$ ipython --no-banner

In [1]: import numpy as np

In [2]: import numpy.linalg as la

In [3]: np.set_printoptions(precision=2, suppress=True, linewidth=200, legacy="1.25")

In [4]: rd = lambda a: np.round(a, 2) + 0

In [5]: M = np.loadtxt("out18.csv", delimiter=",")

In [6]: M
Out[6]: 
array([[-0.02,  0.  ,  1.01,  0.  ,  3.04],
       [-0.04,  0.01,  1.01,  0.03,  2.98],
       [ 0.01,  0.05,  1.01,  0.02,  2.99],
       [-0.03,  0.02,  0.98,  0.01,  3.03],
       [ 0.04,  0.02,  0.99, -0.01,  3.  ],
       [-0.01,  0.  ,  1.02,  0.  ,  3.  ],
       [ 0.01,  0.01,  1.02,  0.03,  3.  ],
       [-0.01,  0.  ,  1.04, -0.01,  3.01],
       [-0.01,  0.02,  1.  ,  0.02,  3.02],
       [-0.03, -0.01,  0.97,  0.02,  2.99],
       [-0.04, -0.02,  0.99,  0.  ,  2.98],
       [ 0.  , -0.02,  2.  , -0.01,  0.99],
       [-0.01, -0.01,  2.  , -0.02,  0.98],
       [-0.01,  0.  ,  2.03,  0.  ,  1.03],
       [ 0.  ,  0.03,  2.  ,  0.02,  1.  ],
       [ 0.01,  0.  ,  2.03,  0.01,  1.  ],
       [ 0.01,  0.01,  1.99, -0.02,  0.98],
       [ 0.02, -0.01,  1.99,  0.02,  1.02],
       [ 0.01,  0.04,  1.98,  0.  ,  1.  ],
       [ 0.  , -0.02,  2.  , -0.01,  1.  ],
       [-0.02,  0.01,  2.02, -0.01,  1.03],
       [-0.01, -0.02,  1.99, -0.01,  1.03],
       [ 2.03,  2.02,  2.  ,  0.  ,  2.05],
       [ 1.96,  2.  ,  1.96, -0.01,  1.99],
       [ 1.99,  1.99,  2.01, -0.01,  2.01],
       [ 2.  ,  1.95,  2.  ,  0.  ,  2.03],
       [ 2.01,  2.01,  2.03,  0.  ,  1.99],
       [ 2.02,  2.  ,  2.02,  0.03,  2.  ],
       [ 1.99,  2.01,  2.01,  0.  ,  2.  ],
       [ 1.99,  1.99,  2.01, -0.03,  2.03],
       [ 1.99,  1.98,  2.02, -0.03,  2.01],
       [ 2.01,  2.  ,  1.98,  0.05,  2.02],
       [ 2.01,  1.98,  2.  ,  0.  ,  1.98]])

In [7]: lab = M[:, 1] > np.median(M[:, 1])

In [8]: r0 = M[lab].mean(axis=0) - M[~lab].mean(axis=0)

In [9]: ((M - M.mean(axis=0)) @ r0 > 0).astype(int)
Out[9]: array([0, 0, 0, 0, 0, 0, 0, 0, 0, 0, 0, 0, 0, 0, 0, 0, 0, 0, 0, 0, 0, 0, 1, 1, 1, 1, 1, 1, 1, 1, 1, 1, 1])

In [10]: np.argsort(-np.abs(r0).round(6), kind="stable")
Out[10]: array([0, 1, 2, 4, 3])

In [11]: Xc = M - M.mean(axis=0)

In [12]: evecs = la.svd(Xc)[2][:3]

In [13]: other = Xc - Xc @ evecs.T @ evecs

In [14]: rd(other.std(axis=0))
Out[14]: array([0.01, 0.01, 0.01, 0.01, 0.  ])

In [15]: rd(np.diag(evecs.T @ evecs))
Out[15]: array([0.5 , 0.56, 0.78, 0.21, 0.95])

In [16]: rd(np.cov(Xc @ evecs.T, rowvar=False))
Out[16]: 
array([[1.9 , 0.  , 0.  ],
       [0.  , 0.85, 0.  ],
       [0.  , 0.  , 0.  ]])

In [17]: rd((Xc @ evecs.T).std(axis=0))
Out[17]: array([1.36, 0.91, 0.02])

In [18]: rd(la.norm(other) / la.norm(Xc))
Out[18]: 0.01

In [19]: la.norm(other, axis=1).round(6).argmax()
Out[19]: 4

In [20]: rng = np.random.default_rng(74621)

In [21]: lab = rng.permutation(5)

In [22]: other = M[:, lab] * rng.choice([-1, 1], 5)

In [23]: other
Out[23]: 
array([[-1.01,  3.04, -0.02, -0.  , -0.  ],
       [-1.01,  2.98, -0.04, -0.03, -0.01],
       [-1.01,  2.99,  0.01, -0.02, -0.05],
       [-0.98,  3.03, -0.03, -0.01, -0.02],
       [-0.99,  3.  ,  0.04,  0.01, -0.02],
       [-1.02,  3.  , -0.01, -0.  , -0.  ],
       [-1.02,  3.  ,  0.01, -0.03, -0.01],
       [-1.04,  3.01, -0.01,  0.01, -0.  ],
       [-1.  ,  3.02, -0.01, -0.02, -0.02],
       [-0.97,  2.99, -0.03, -0.02,  0.01],
       [-0.99,  2.98, -0.04, -0.  ,  0.02],
       [-2.  ,  0.99,  0.  ,  0.01,  0.02],
       [-2.  ,  0.98, -0.01,  0.02,  0.01],
       [-2.03,  1.03, -0.01, -0.  , -0.  ],
       [-2.  ,  1.  ,  0.  , -0.02, -0.03],
       [-2.03,  1.  ,  0.01, -0.01, -0.  ],
       [-1.99,  0.98,  0.01,  0.02, -0.01],
       [-1.99,  1.02,  0.02, -0.02,  0.01],
       [-1.98,  1.  ,  0.01, -0.  , -0.04],
       [-2.  ,  1.  ,  0.  ,  0.01,  0.02],
       [-2.02,  1.03, -0.02,  0.01, -0.01],
       [-1.99,  1.03, -0.01,  0.01,  0.02],
       [-2.  ,  2.05,  2.03, -0.  , -2.02],
       [-1.96,  1.99,  1.96,  0.01, -2.  ],
       [-2.01,  2.01,  1.99,  0.01, -1.99],
       [-2.  ,  2.03,  2.  , -0.  , -1.95],
       [-2.03,  1.99,  2.01, -0.  , -2.01],
       [-2.02,  2.  ,  2.02, -0.03, -2.  ],
       [-2.01,  2.  ,  1.99, -0.  , -2.01],
       [-2.01,  2.03,  1.99,  0.03, -1.99],
       [-2.02,  2.01,  1.99,  0.03, -1.98],
       [-1.98,  2.02,  2.01, -0.05, -2.  ],
       [-2.  ,  1.98,  2.01, -0.  , -1.98]])

In [24]: Uu, _, Vh = la.svd(M.T @ other)

In [25]: lab
Out[25]: array([2, 4, 0, 3, 1])

In [26]: rd(la.lstsq(M, other)[0])
Out[26]: 
array([[ 0.,  0.,  1.,  0.,  0.],
       [ 0.,  0.,  0.,  0., -1.],
       [-1.,  0.,  0.,  0.,  0.],
       [ 0.,  0.,  0., -1.,  0.],
       [ 0.,  1.,  0.,  0.,  0.]])
